$ ipython --no-banner

In [1]: import numpy as np

In [2]: np.set_printoptions(suppress=True, linewidth=140)

In [3]: tidy = lambda a: np.round(a, 2) + 0

In [4]: J = np.loadtxt("run11.csv", delimiter=",")

In [5]: J
Out[5]: 
array([[6., 1., 1., 1.],
       [1., 6., 1., 1.],
       [1., 1., 6., 1.],
       [1., 1., 1., 6.]])

In [6]: w, V = np.linalg.eigvalsh(J)
---------------------------------------------------------------------------
ValueError                                Traceback (most recent call last)
Cell In[6], line 1
----> 1 w, V = np.linalg.eigvalsh(J)

ValueError: too many values to unpack (expected 2)

In [7]: w, V = np.linalg.eigh(J)

In [8]: (w > 1e-8).sum(), (w < -1e-8).sum()
Out[8]: (np.int64(4), np.int64(0))

In [9]: tidy(w)
Out[9]: array([5., 5., 5., 9.])

In [10]: tidy(np.linalg.eigvalsh(J + -1 * np.eye(4)))
Out[10]: array([4., 4., 4., 8.])

In [11]: tidy(np.linalg.svd(J, compute_uv=False))
Out[11]: array([9., 5., 5., 5.])

In [12]: tidy(V @ np.diag(w) @ V.T)
Out[12]: 
array([[6., 1., 1., 1.],
       [1., 6., 1., 1.],
       [1., 1., 6., 1.],
       [1., 1., 1., 6.]])

In [13]: np.abs(V[:, -1]).round(6).argmax()
Out[13]: np.int64(0)

In [14]: arr, _ = np.linalg.qr(np.array([[-0.6, -0.1, 0.2, -0.3, -0.4, -0.4, -0.3],
    ...:     [0.2, 0.9, 2.0, 0.8, -0.9, 0.0, 0.8],
    ...:     [0.9, 0.2, -1.3, 0.1, 1.2, 0.1, -0.4],
    ...:     [-2.4, -1.0, -1.3, -1.0, 0.5, 0.2, 0.2],
    ...:     [-0.4, -1.0, 0.9, -1.9, 0.4, -1.1, -0.1],
    ...:     [1.1, -1.9, 1.8, -1.5, 1.0, 0.0, 0.4],
    ...:     [-0.4, 0.2, 1.4, -1.5, 0.5, -0.6, -0.6]]))

In [15]: tidy(arr)
Out[15]: 
array([[-0.21,  0.01,  0.12, -0.01,  0.33, -0.26,  0.88],
       [ 0.07, -0.35,  0.63, -0.32, -0.38, -0.48, -0.07],
       [ 0.31, -0.04, -0.47,  0.43, -0.48, -0.48,  0.18],
       [-0.82,  0.28, -0.16, -0.13, -0.44, -0.08, -0.04],
       [-0.14,  0.38,  0.24,  0.41,  0.42, -0.54, -0.38],
       [ 0.38,  0.81,  0.25, -0.18, -0.27,  0.11,  0.17],
       [-0.14, -0.1 ,  0.47,  0.7 , -0.27,  0.4 ,  0.13]])

In [16]: # keeps lengths

In [17]: tidy(arr[:, 2] @ arr[:, 0])
Out[17]: np.float64(0.0)

In [18]: tidy(np.linalg.pinv(arr))
Out[18]: 
array([[-0.21,  0.07,  0.31, -0.82, -0.14,  0.38, -0.14],
       [ 0.01, -0.35, -0.04,  0.28,  0.38,  0.81, -0.1 ],
       [ 0.12,  0.63, -0.47, -0.16,  0.24,  0.25,  0.47],
       [-0.01, -0.32,  0.43, -0.13,  0.41, -0.18,  0.7 ],
       [ 0.33, -0.38, -0.48, -0.44,  0.42, -0.27, -0.27],
       [-0.26, -0.48, -0.48, -0.08, -0.54,  0.11,  0.4 ],
       [ 0.88, -0.07,  0.18, -0.04, -0.38,  0.17,  0.13]])
